$ python3 -q
>>> import numpy as np
>>> np.set_printoptions(precision=3, suppress=True, linewidth=140)
>>> rd = lambda a: np.round(a, 3) + 0
>>> F = np.load("layer16.npy")
>>> F
array([[ -2.73 ,  12.989,   4.473,   3.064,   9.277,   2.372,  -3.499,   3.09 ,   4.02 ,   6.843, -10.257,   1.362,   1.57 ,  -8.733,
         21.491],
       [ -3.015,  12.755,   4.109,   3.319,  11.416,   2.81 ,  -3.824,   3.298,   3.668,   7.264,  -8.925,   3.044,   2.159,  -9.893,
         20.64 ],
       [-16.26 ,  -7.948, -23.323, -15.54 ,   2.835,   3.169,   4.593, -10.762,  13.329,   5.759, -27.647, -15.647, -13.043,  -9.573,
          4.535],
       [ -2.536,  -6.556,   3.028,  13.452,   5.282, -17.322,   4.438, -11.344,  -1.511,  16.312,  13.341,  -6.579,   3.602, -11.89 ,
         -5.915],
       [ -3.835,  14.588,   2.899,   3.342,   8.695,   2.297,  -2.658,   3.412,   2.864,   7.117,  -8.753,   1.827,   0.088,  -9.097,
         19.772],
       [-18.628,  -7.094, -25.107, -14.201,   4.114,   3.929,   5.061,  -9.912,  14.714,   3.986, -30.237, -15.161, -14.005, -11.76 ,
          1.43 ],
       [ -3.346,  13.006,   3.73 ,   3.052,   9.856,   3.005,  -2.112,   0.935,   4.603,   7.945,  -9.843,   0.951,   3.968, -10.061,
         20.348],
       [ -3.008,  -6.983,   4.464,  11.385,   6.363, -16.19 ,   3.676, -10.314,  -0.856,  16.614,  10.81 ,  -7.402,   2.339, -11.618,
         -9.861],
       [ -3.054,  12.065,   4.806,   4.887,   9.267,   5.191,  -2.772,   2.623,   4.154,   9.741, -10.232,   0.581,   0.561,  -6.561,
         18.553],
       [-18.666,  -6.259, -24.788, -14.264,   3.683,   3.151,   3.751,  -8.129,  12.915,   5.539, -26.211, -15.326, -13.57 , -10.997,
          1.737],
       [ -3.928,  -6.095,   3.627,  12.209,   8.769, -14.806,   2.732, -11.899,  -0.828,  17.148,  13.461,  -7.474,   1.691, -10.913,
         -6.215],
       [ -3.89 ,  -5.051,   4.856,  12.909,   5.184, -14.909,   4.005, -10.427,  -0.893,  15.657,  13.341,  -7.724,   1.491, -12.462,
         -6.962],
       [-18.093,  -6.083, -23.64 , -15.814,   3.137,   3.187,   4.55 ,  -8.803,  12.792,   3.601, -28.786, -16.034, -10.684, -11.744,
          3.498],
       [ -3.275,  12.909,   3.837,   5.371,  10.674,   1.617,  -1.862,   3.194,   3.263,   7.315, -10.411,   1.554,   2.235,  -9.058,
         21.512],
       [ -3.75 ,  13.487,   1.511,   5.086,   9.818,   3.94 ,  -2.861,   3.794,   3.117,   9.056,  -9.584,   3.751,   1.819, -10.27 ,
         20.299],
       [-17.242,  -7.697, -23.98 , -17.459,   4.36 ,   5.95 ,   3.728, -10.368,  12.901,   5.678, -28.718, -16.383, -10.496, -11.872,
          3.469],
       [ -3.311,  14.134,   2.444,   2.836,  11.298,   3.076,  -2.45 ,   3.944,   2.964,   7.713, -10.686,   0.817,  -0.547, -10.774,
         21.292],
       [ -4.176,  12.883,   4.103,   4.244,  10.69 ,   2.905,  -1.519,   3.021,   5.02 ,   7.089, -11.947,   2.379,   1.356, -10.108,
         20.957],
       [ -4.052,  12.28 ,   1.672,   3.908,   9.008,   2.633,  -2.567,   5.191,   3.101,   6.833,  -9.712,   3.145,   0.863,  -8.09 ,
         20.633],
       [ -1.306,  -6.976,   3.084,  11.757,   5.896, -15.225,   3.881, -10.386,  -0.431,  15.485,  10.703,  -7.399,   1.751, -12.199,
         -7.793],
       [ -4.017,  11.735,   4.173,   4.647,   9.717,   4.411,  -0.547,   5.387,   3.347,   8.832,  -8.927,   3.793,   1.575,  -7.372,
         18.298],
       [ -4.716,  12.917,   4.719,   3.887,   8.251,   3.242,  -1.423,   2.447,   4.546,   9.079, -10.529,   2.506,   2.788, -10.691,
         19.408],
       [ -1.744,  -5.588,   3.296,  13.721,   5.907, -17.118,   4.259, -10.675,  -2.136,  15.777,  15.781,  -6.918,   0.325, -10.779,
         -6.667],
       [ -2.836,  -5.741,   3.772,  13.385,   7.772, -16.557,   5.531, -12.591,  -0.131,  16.593,  12.206,  -7.567,   1.291, -11.244,
         -8.595],
       [-17.922,  -7.198, -26.17 , -15.86 ,   3.394,   2.818,   4.219,  -8.566,  12.327,   5.409, -30.198, -16.485, -12.297, -11.669,
          2.889],
       [ -2.965,  -5.285,   4.277,  12.351,   8.612, -15.499,   2.762, -10.641,  -0.899,  16.246,  12.108,  -5.963,   2.079, -11.88 ,
         -8.862],
       [-16.632,  -4.492, -23.616, -15.211,   5.343,   3.115,   4.012,  -8.888,  12.815,   3.381, -30.367, -15.531, -11.418,  -8.337,
          3.765],
       [-18.218,  -7.324, -24.795, -14.848,   1.052,   3.896,   4.376,  -7.857,  11.272,   4.172, -29.238, -15.385, -12.481, -12.53 ,
          2.743]])
>>> out = np.array([[1, 3],
...     [1, 0],
...     [2, 1],
...     [2, 1],
...     [-2, 0],
...     [-3, -2],
...     [-1, 3],
...     [-1, 3],
...     [2, -2],
...     [-2, 3],
...     [2, -3],
...     [-1, -3],
...     [-3, 3],
...     [-1, 1],
...     [-3, 2]])
>>> np.linalg.matrix_rank(np.vstack([F, out.T]))
np.int64(15)
>>> np.linalg.matrix_rank(F @ out)
np.int64(2)
